$ python -q
>>> import numpy as np
>>> np.set_printoptions(precision=1, suppress=True, linewidth=200)
>>> F = np.loadtxt("w.csv", delimiter=",")
>>> F.round(1) + 0
array([[ 1. ,  0.6, -0.7,  0.5, -0.1,  0.6, -0.8],
       [ 0.6, -0.1, -0.2, -0.2, -0.2, -0.1, -0.1],
       [-0.7, -0.2,  0.5,  0.8, -0.4, -0.6, -0.1],
       [ 0.5, -0.2,  0.8, -0.1,  0. , -0.6, -0.7],
       [-0.1, -0.2, -0.4,  0. , -1.2,  0.5, -0.2],
       [ 0.6, -0.1, -0.6, -0.6,  0.5, -0.4,  1.1],
       [-0.8, -0.1, -0.1, -0.7, -0.2,  1.1,  0.3]])
>>> np.linalg.matrix_rank(F, rtol=0.1)
np.int64(5)
>>> np.linalg.cond(F) > 100
np.True_
>>> ang = np.radians(72)
>>> r_ = np.eye(7)
>>> r_[2, 2] = r_[3, 3] = np.cos(ang)
>>> r_[2, 3], r_[3, 2] = -np.sin(ang), np.sin(ang)
>>> r_
array([[ 1. ,  0. ,  0. ,  0. ,  0. ,  0. ,  0. ],
       [ 0. ,  1. ,  0. ,  0. ,  0. ,  0. ,  0. ],
       [ 0. ,  0. ,  0.3, -1. ,  0. ,  0. ,  0. ],
       [ 0. ,  0. ,  1. ,  0.3,  0. ,  0. ,  0. ],
       [ 0. ,  0. ,  0. ,  0. ,  1. ,  0. ,  0. ],
       [ 0. ,  0. ,  0. ,  0. ,  0. ,  1. ,  0. ],
       [ 0. ,  0. ,  0. ,  0. ,  0. ,  0. ,  1. ]])
>>> A2 = F @ r_.T
>>> np.round(np.linalg.det(r_), 1), round(np.trace(r_), 1)
(np.float64(1.0), np.float64(5.6))
>>> np.abs(A2 - F).max(axis=0)
array([0. , 0. , 1.1, 1.1, 0. , 0. , 0. ])
>>> np.allclose(F @ F.T, A2 @ A2.T)
True
>>> O, _ = np.linalg.qr(np.array([[-0.8, 0.2, 0.1, 0.9, 0.0],
...     [-1.6, 0.4, -0.7, -1.5, 0.4],
...     [-0.3, 1.6, -1.2, -0.1, -0.8],
...     [-1.1, -1.0, 0.9, 0.9, -0.6],
...     [-1.3, -0.9, 0.5, -0.3, 0.7]]))
>>> A = O[:, :5]
>>> A.round(1) + 0
array([[-0.3, -0.2, -0.7,  0.5,  0.4],
       [-0.6, -0.3,  0.5,  0.4, -0.3],
       [-0.1, -0.8, -0.2, -0.6,  0. ],
       [-0.4,  0.4, -0.4, -0.3, -0.6],
       [-0.5,  0.3,  0.2, -0.4,  0.6]])
>>> O = A.astype(float).copy()
>>> for j in range(5):
...     O[:, j] -= O[:, :j] @ (O[:, :j].T @ O[:, j])
...     O[:, j] /= np.linalg.norm(O[:, j])
... 
>>> np.round(O.T @ O, 1) + 0
array([[1., 0., 0., 0., 0.],
       [0., 1., 0., 0., 0.],
       [0., 0., 1., 0., 0.],
       [0., 0., 0., 1., 0.],
       [0., 0., 0., 0., 1.]])
